% python3 -q
>>> import numpy as np
>>> np.set_printoptions(suppress=True, linewidth=200)
>>> data = np.load("block11.npy")
>>> data
array([[0, 1, 2],
       [0, 0, 2],
       [0, 0, 0]])
>>> # looks like rank 2
>>> left, sigma, vt = np.linalg.svd(data)
>>> sigma.round(2)
array([2.92, 0.68, 0.  ])
>>> np.argmax(sigma[:-1] / (sigma[1:] + 1e-6)) + 1
np.int64(2)
>>> B = left[:, :2] @ np.diag(sigma[:2]) @ vt[:2]
>>> round(np.linalg.norm(data - B, 2), 2), sigma[2]
(np.float64(0.0), np.float64(0.0))
>>> np.linalg.matrix_rank(data, rtol=0.05)
np.int64(2)
>>> np.linalg.matrix_rank(B)
np.int64(2)
>>> B = np.array([[3, -3, -2], [1, -1, -5], [0, -4, -1]])
>>> B.T @ data.T
array([[ 1,  0,  0],
       [-9, -8,  0],
       [-7, -2,  0]])
>>> np.einsum("ij,ij->i", data, data)
array([5, 4, 0])
>>> round(np.linalg.eigvals(data).sum().real, 2)
np.float64(0.0)
>>> A = np.load("out4.npy")
>>> A
array([[ -2,  -1,   0],
       [ -4,   1,   0],
       [ -6,   1,  -1],
       [ -8,   2,   0],
       [ -6,   3,  -2],
       [ -5,   4,  -3],
       [ -6,   6,  -1],
       [ -4,   5,  -2],
       [ -6,   7,  -2],
       [ -8,   7,  -1],
       [ -7,   5,  -1],
       [ -5,   6,  -2],
       [ -7,   8,   0],
       [ -9,   9,  -2],
       [-10,   7,  -4],
       [ -8,   8,  -3]])
>>> C = A[[12, 5]].astype(float)
>>> for _ in range(6):
...     z = np.linalg.norm(A[:, None] - C, axis=-1).argmin(axis=1)
...     C = np.array([A[z == j].mean(axis=0) for j in range(2)])
... 
>>> z
array([1, 1, 1, 1, 1, 1, 0, 1, 0, 0, 0, 0, 0, 0, 0, 0])
>>> np.round(C[1] - C[0], 2)
array([ 2.33, -4.86,  0.63])
>>> np.bincount(z)
array([9, 7])
>>> Xs = A - A.mean(axis=0)
>>> evecs = np.linalg.svd(Xs)[2][:1]
>>> B = Xs - Xs @ evecs.T @ evecs
>>> np.round(np.cov(Xs @ evecs.T, rowvar=False), 2)
np.float64(11.38)
>>> np.round(B.std(axis=0), 2)
array([1.16, 0.69, 0.98])
>>> B = A / np.linalg.norm(A, axis=1, keepdims=True)
>>> C2 = B @ B.T
>>> C2[10].round(2)
array([0.46, 0.92, 0.9 , 0.92, 0.97, 0.95, 0.99, 0.95, 0.97, 0.99, 1.  , 0.96, 0.97, 0.99, 0.98, 0.98])
>>> np.round(np.linalg.norm(B, axis=1), 2)
array([1., 1., 1., 1., 1., 1., 1., 1., 1., 1., 1., 1., 1., 1., 1., 1.])
>>> E = np.loadtxt("mat.csv", delimiter=",")
>>> E
array([[ 18.7 ,  -1.89,   6.84],
       [-10.61,   0.37,  16.95],
       [ -5.05,  19.19,   2.53],
       [ 13.78,  14.46,  -1.05],
       [ 13.11,  -5.53, -14.06],
       [-15.9 ,   3.45, -11.64],
       [ -7.81, -11.5 , -14.38],
       [ -5.63,  16.88,  -9.14],
       [  4.52,  19.43,  -1.48],
       [ -0.82,  14.88, -13.34],
       [  2.59,   7.44,  18.38],
       [ -3.01,  -9.05, -17.58],
       [ 17.14,   8.57,  -5.72],
       [  7.17,  18.35,  -3.45],
       [  5.44,  11.19, -15.66],
       [ -7.95,   1.96, -18.25],
       [  3.37,   5.61,  18.9 ],
       [  4.41,  12.26, -15.17],
       [ -4.21,   4.77, -18.96],
       [  9.32,   9.31, -15.05],
       [-10.57,  16.91,  -1.44],
       [ -0.45,  -9.2 , -17.75],
       [ -8.39,  11.69,  13.89],
       [  5.86,   9.99, -16.3 ],
       [ -8.72,  14.29,  10.94]])
>>> z = E[:, 1] > np.median(E[:, 1])
>>> u = E[z].mean(axis=0) - E[~z].mean(axis=0)
>>> (((E - E.mean(axis=0)) @ u > 0) == z).mean()
np.float64(0.84)
>>> ((E - E.mean(axis=0)) @ u > 0).astype(int)
array([0, 0, 1, 1, 0, 0, 0, 1, 1, 1, 1, 0, 1, 1, 1, 0, 1, 1, 0, 1, 1, 0, 1, 1, 1])
>>> np.argsort(-np.abs(u).round(6), kind="stable")
array([1, 2, 0])
>>> z.astype(int)
array([0, 0, 1, 1, 0, 0, 0, 1, 1, 1, 0, 0, 0, 1, 1, 0, 0, 1, 0, 0, 1, 0, 1, 1, 1])
